% ipython --no-banner

In [1]: import numpy as np

In [2]: np.set_printoptions(precision=2, suppress=True, linewidth=120, legacy="1.25")

In [3]: M2 = np.array([[4, 3, 4, 1, 0, 0, 2, 0, 5],
   ...:     [3, 3, 1, 5, 4, 5, 2, 3, 0],
   ...:     [5, 0, 3, 3, 1, 1, 0, 4, 4],
   ...:     [3, 0, 1, 5, 2, 3, 4, 0, 1],
   ...:     [1, 3, 1, 5, 1, 4, 5, 5, 2],
   ...:     [0, 4, 4, 1, 3, 5, 1, 2, 2],
   ...:     [2, 2, 1, 0, 1, 4, 4, 1, 5],
   ...:     [4, 5, 3, 5, 4, 5, 0, 3, 4],
   ...:     [5, 0, 5, 2, 5, 2, 2, 5, 0]])

In [4]: M2[-1] = M2[0]

In [5]: M = M2 + 0.05 * np.eye(9)

In [6]: print(M)
[[4.05 3.   4.   1.   0.   0.   2.   0.   5.  ]
 [3.   3.05 1.   5.   4.   5.   2.   3.   0.  ]
 [5.   0.   3.05 3.   1.   1.   0.   4.   4.  ]
 [3.   0.   1.   5.05 2.   3.   4.   0.   1.  ]
 [1.   3.   1.   5.   1.05 4.   5.   5.   2.  ]
 [0.   4.   4.   1.   3.   5.05 1.   2.   2.  ]
 [2.   2.   1.   0.   1.   4.   4.05 1.   5.  ]
 [4.   5.   3.   5.   4.   5.   0.   3.05 4.  ]
 [4.   3.   4.   1.   0.   0.   2.   0.   5.05]]

In [7]: G = M.T @ M

In [8]: np.round(np.linalg.svd(M, compute_uv=False) ** 2, 2) + 0
Out[8]: array([562.21,  98.21,  41.94,  38.52,  18.79,  10.46,   5.5 ,   1.69,   0.  ])

In [9]: np.round(np.linalg.eigvalsh(G)[::-1], 2) + 0
Out[9]: array([562.21,  98.21,  41.94,  38.52,  18.79,  10.46,   5.5 ,   1.69,   0.  ])

In [10]: (M @ M.T).shape
Out[10]: (9, 9)

In [11]: round(np.trace(G), 2), np.round((M ** 2).sum(), 2)
Out[11]: (777.32, 777.32)

In [12]: np.argsort(-np.linalg.norm(M, axis=0).round(6), kind="stable")[:3]
Out[12]: array([5, 8, 3])

In [13]: [round(float(x), 2) for x in np.linalg.svd(M, compute_uv=False)[:3]]
Out[13]: [23.71, 9.91, 6.48]

In [14]: rng = np.random.default_rng(494)

In [15]: M2 = M + rng.integers(-2, 3, (9, 8)) @ rng.integers(-2, 3, (8, 9))

In [16]: M2
Out[16]: 
array([[ 11.05,   2.  ,   6.  ,  10.  ,  -3.  , -10.  ,   1.  ,  -6.  ,   4.  ],
       [  4.  ,   6.05,   4.  ,  -1.  ,  -2.  ,  -4.  ,   2.  ,  -3.  ,   7.  ],
       [ 13.  ,  -1.  ,  16.05,   4.  ,   6.  ,   2.  ,   5.  ,  -1.  ,   4.  ],
       [ -2.  ,   4.  , -11.  ,   7.05,   4.  ,  -2.  ,   3.  ,  -1.  ,   0.  ],
       [ -6.  ,  -3.  ,  -5.  ,   2.  ,  -5.95,   4.  ,   7.  ,   6.  ,   3.  ],
       [ 14.  ,   5.  ,   4.  ,  -1.  ,   6.  ,   4.05,  11.  ,  -4.  ,   2.  ],
       [-11.  ,  -5.  ,  -3.  ,  -5.  ,  -7.  ,   3.  ,   8.05,  -2.  ,   7.  ],
       [-14.  ,  -5.  ,   1.  ,   3.  ,  -5.  ,  12.  ,   2.  ,   6.05,   2.  ],
       [ 10.  ,  10.  ,  11.  ,   6.  ,  14.  ,   1.  ,   4.  ,  -3.  ,   2.05]])

In [17]: M2 - M
Out[17]: 
array([[  7.,  -1.,   2.,   9.,  -3., -10.,  -1.,  -6.,  -1.],
       [  1.,   3.,   3.,  -6.,  -6.,  -9.,   0.,  -6.,   7.],
       [  8.,  -1.,  13.,   1.,   5.,   1.,   5.,  -5.,   0.],
       [ -5.,   4., -12.,   2.,   2.,  -5.,  -1.,  -1.,  -1.],
       [ -7.,  -6.,  -6.,  -3.,  -7.,   0.,   2.,   1.,   1.],
       [ 14.,   1.,   0.,  -2.,   3.,  -1.,  10.,  -6.,   0.],
       [-13.,  -7.,  -4.,  -5.,  -8.,  -1.,   4.,  -3.,   2.],
       [-18., -10.,  -2.,  -2.,  -9.,   7.,   2.,   3.,  -2.],
       [  6.,   7.,   7.,   5.,  14.,   1.,   2.,  -3.,  -3.]])

In [18]: print(np.round(np.linalg.svd(M2 - M, compute_uv=False), 2) + 0)
[40.3  21.21 19.55 13.74 12.3  10.63  1.88  0.61  0.  ]

In [19]: np.abs(M2 - M).sum(axis=1)
Out[19]: array([40., 41., 39., 33., 33., 37., 47., 55., 48.])

In [20]: np.linalg.matrix_rank(M2 - M, tol=1e-8)
Out[20]: 8

In [21]: theta = np.radians(15)

In [22]: r_ = np.eye(9)

In [23]: r_[6, 6] = r_[0, 0] = np.cos(theta)

In [24]: r_[6, 0], r_[0, 6] = -np.sin(theta), np.sin(theta)

In [25]: print(r_)
[[ 0.97  0.    0.    0.    0.    0.    0.26  0.    0.  ]
 [ 0.    1.    0.    0.    0.    0.    0.    0.    0.  ]
 [ 0.    0.    1.    0.    0.    0.    0.    0.    0.  ]
 [ 0.    0.    0.    1.    0.    0.    0.    0.    0.  ]
 [ 0.    0.    0.    0.    1.    0.    0.    0.    0.  ]
 [ 0.    0.    0.    0.    0.    1.    0.    0.    0.  ]
 [-0.26  0.    0.    0.    0.    0.    0.97  0.    0.  ]
 [ 0.    0.    0.    0.    0.    0.    0.    1.    0.  ]
 [ 0.    0.    0.    0.    0.    0.    0.    0.    1.  ]]

In [26]: M2 = M @ r_.T

In [27]: np.allclose(M @ M.T, M2 @ M2.T)
Out[27]: True

In [28]: np.abs(M2 - M).max(axis=0)
Out[28]: array([1.26, 0.  , 0.  , 0.  , 0.  , 0.  , 1.29, 0.  , 0.  ])
